$ python -q
>>> import numpy as np
>>> np.set_printoptions(precision=2, suppress=True, linewidth=140, floatmode="fixed")
>>> rng = np.random.default_rng(16)
>>> lab = rng.integers(0, 2, 5)
>>> A = np.array([[-3, -1, -1, 1, 2],
...     [-1, -2, -3, -1, -1],
...     [-3, -2, -1, 3, 2],
...     [-3, -1, 0, 1, 0],
...     [-2, -1, -1, 2, -2]]) * (lab[:, None] == lab)
>>> A
array([[-3, -1, -1,  0,  2],
       [-1, -2, -3,  0, -1],
       [-3, -2, -1,  0,  2],
       [ 0,  0,  0,  1,  0],
       [-2, -1, -1,  0, -2]])
>>> Q, R = np.linalg.qr(A)
>>> Q @ R
array([[-3.00, -1.00, -1.00,  0.00,  2.00],
       [-1.00, -2.00, -3.00,  0.00, -1.00],
       [-3.00, -2.00, -1.00,  0.00,  2.00],
       [ 0.00,  0.00,  0.00,  1.00,  0.00],
       [-2.00, -1.00, -1.00,  0.00, -2.00]])
>>> round(float(abs(R[0, 0])), 2), round(float(np.linalg.norm(A[:, 0])), 2)
(4.8, 4.8)
>>> np.round(Q.T @ Q, 2) + 0
array([[1.00, 0.00, 0.00, 0.00, 0.00],
       [0.00, 1.00, 0.00, 0.00, 0.00],
       [0.00, 0.00, 1.00, 0.00, 0.00],
       [0.00, 0.00, 0.00, 1.00, 0.00],
       [0.00, 0.00, 0.00, 0.00, 1.00]])
>>> Q = A.astype(float).copy()
>>> for j in range(5):
...     Q[:, j] -= Q[:, :j] @ (Q[:, :j].T @ Q[:, j])
...     Q[:, j] /= np.linalg.norm(Q[:, j])
... 
>>> np.round(Q.T @ A, 2) + 0
array([[ 4.80,  2.71,  2.29,  0.00, -1.46],
       [ 0.00,  1.63,  2.32,  0.00,  1.20],
       [ 0.00,  0.00,  1.16,  0.00,  1.34],
       [ 0.00,  0.00,  0.00,  1.00,  0.00],
       [ 0.00,  0.00,  0.00,  0.00,  2.76]])
>>> lab = rng.permutation(5)
>>> lab
array([2, 0, 1, 4, 3])
>>> M2 = A[lab][:, lab]
>>> np.sort(np.abs(np.linalg.eigvals(M2)))
array([1.00, 1.00, 1.74, 3.79, 3.79])
>>> M2
array([[-1, -3, -2,  2,  0],
       [-1, -3, -1,  2,  0],
       [-3, -1, -2, -1,  0],
       [-1, -2, -1, -2,  0],
       [ 0,  0,  0,  0,  1]])
>>> lab = rng.permutation(5)
>>> M2 = A[:, lab] * rng.choice([-1, 1], 5)
>>> M2
array([[-1,  3,  2,  0,  1],
       [-2,  1, -1,  0,  3],
       [-2,  3,  2,  0,  1],
       [ 0,  0,  0,  1,  0],
       [-1,  2, -2,  0,  1]])
>>> U, _, Vh = np.linalg.svd(A.T @ M2)
>>> np.round(np.linalg.lstsq(A, M2)[0], 2) + 0
array([[ 0.00, -1.00,  0.00,  0.00,  0.00],
       [ 1.00,  0.00,  0.00,  0.00,  0.00],
       [ 0.00,  0.00,  0.00,  0.00, -1.00],
       [ 0.00,  0.00,  0.00,  1.00,  0.00],
       [ 0.00,  0.00,  1.00,  0.00,  0.00]])
>>> lab
array([1, 0, 4, 3, 2])
>>> np.round(U @ Vh, 2) + 0
array([[ 0.00, -1.00,  0.00,  0.00,  0.00],
       [ 1.00,  0.00,  0.00,  0.00,  0.00],
       [ 0.00,  0.00,  0.00,  0.00, -1.00],
       [ 0.00,  0.00,  0.00,  1.00,  0.00],
       [ 0.00,  0.00,  1.00,  0.00,  0.00]])
>>> M2 = np.array([[2, 5], [5, -4]])
>>> basis = np.kron(M2, A)
>>> np.round(np.linalg.norm(basis, 2), 2), np.round(np.linalg.norm(M2, 2) * np.linalg.norm(A, 2), 2)
(np.float64(43.3), np.float64(43.3))
>>> M2 = np.array([[3, -2, -3, -2, -1, 1, 2, -1, 1, 0, 2, -1],
...     [-1, 1, -3, 1, -1, 0, 1, 0, -3, 2, 0, 2],
...     [1, 2, -1, 1, 2, 2, 3, 3, -1, 3, -3, 0],
...     [0, -2, -2, -3, 3, 1, -1, 1, 1, -3, 2, 3],
...     [1, -1, -3, -2, 3, -3, -2, -2, 3, 3, 2, 3],
...     [-1, -2, 2, 1, -3, -3, -2, 0, 1, 0, 2, 1],
...     [2, -3, 2, 2, -1, 3, 0, -3, 1, -2, -2, 2],
...     [3, 2, 0, 2, 3, 0, 3, 2, -1, 1, -1, 3],
...     [2, 1, -2, -3, 1, 1, -1, 3, -2, -2, -2, -3],
...     [0, -2, 0, 0, 1, -2, -1, 2, -1, 2, 1, 2],
...     [-3, 1, -3, -2, -2, 2, -2, 0, 1, 3, 2, -2]])
>>> M = M2.T @ M2
>>> M
array([[ 39,  -5,  -3,   1,  21,   7,  21,   4,  -1, -10, -14,  10],
       [ -5,  37,  -7,   6,   8,   7,  16,  20, -18,  16, -18, -16],
       [ -3,  -7,  53,  32, -15,  -6,   0,  -8,   1, -21, -15,   0],
       [  1,   6,  32,  41, -10,  -1,  18,  -5, -10,   6, -19,  13],
       [ 21,   8, -15, -10,  49,  -2,  11,  18,   0,   3,  -8,  24],
       [  7,   7,  -6,  -1,  -2,  42,  16,   2,  -7, -12, -20, -15],
       [ 21,  16,   0,  18,  11,  16,  38,  11, -15,   5, -21,   3],
       [  4,  20,  -8,  -5,  18,   2,  11,  41, -22,   6, -13,  -7],
       [ -1, -18,   1, -10,   0,  -7, -15, -22,  30,  -1,  19,   7],
       [-10,  16, -21,   6,   3, -12,   5,   6,  -1,  53,   6,   7],
       [-14, -18, -15, -19,  -8, -20, -21, -13,  19,   6,  39,   9],
       [ 10, -16,   0,  13,  24, -15,   3,  -7,   7,   7,   9,  54]])
>>> # symmetric
>>> np.unique(M.round(6), axis=0).shape
(12, 12)
>>> np.abs(np.diag(np.linalg.qr(M)[1])) > 1e-9
array([ True,  True,  True,  True,  True,  True,  True,  True,  True,  True,  True, False])
>>> np.round(M @ np.linalg.pinv(M) @ M, 2) + 0
array([[ 39.00,  -5.00,  -3.00,   1.00,  21.00,   7.00,  21.00,   4.00,  -1.00, -10.00, -14.00,  10.00],
       [ -5.00,  37.00,  -7.00,   6.00,   8.00,   7.00,  16.00,  20.00, -18.00,  16.00, -18.00, -16.00],
       [ -3.00,  -7.00,  53.00,  32.00, -15.00,  -6.00,   0.00,  -8.00,   1.00, -21.00, -15.00,   0.00],
       [  1.00,   6.00,  32.00,  41.00, -10.00,  -1.00,  18.00,  -5.00, -10.00,   6.00, -19.00,  13.00],
       [ 21.00,   8.00, -15.00, -10.00,  49.00,  -2.00,  11.00,  18.00,   0.00,   3.00,  -8.00,  24.00],
       [  7.00,   7.00,  -6.00,  -1.00,  -2.00,  42.00,  16.00,   2.00,  -7.00, -12.00, -20.00, -15.00],
       [ 21.00,  16.00,   0.00,  18.00,  11.00,  16.00,  38.00,  11.00, -15.00,   5.00, -21.00,   3.00],
       [  4.00,  20.00,  -8.00,  -5.00,  18.00,   2.00,  11.00,  41.00, -22.00,   6.00, -13.00,  -7.00],
       [ -1.00, -18.00,   1.00, -10.00,   0.00,  -7.00, -15.00, -22.00,  30.00,  -1.00,  19.00,   7.00],
       [-10.00,  16.00, -21.00,   6.00,   3.00, -12.00,   5.00,   6.00,  -1.00,  53.00,   6.00,   7.00],
       [-14.00, -18.00, -15.00, -19.00,  -8.00, -20.00, -21.00, -13.00,  19.00,   6.00,  39.00,   9.00],
       [ 10.00, -16.00,   0.00,  13.00,  24.00, -15.00,   3.00,  -7.00,   7.00,   7.00,   9.00,  54.00]])
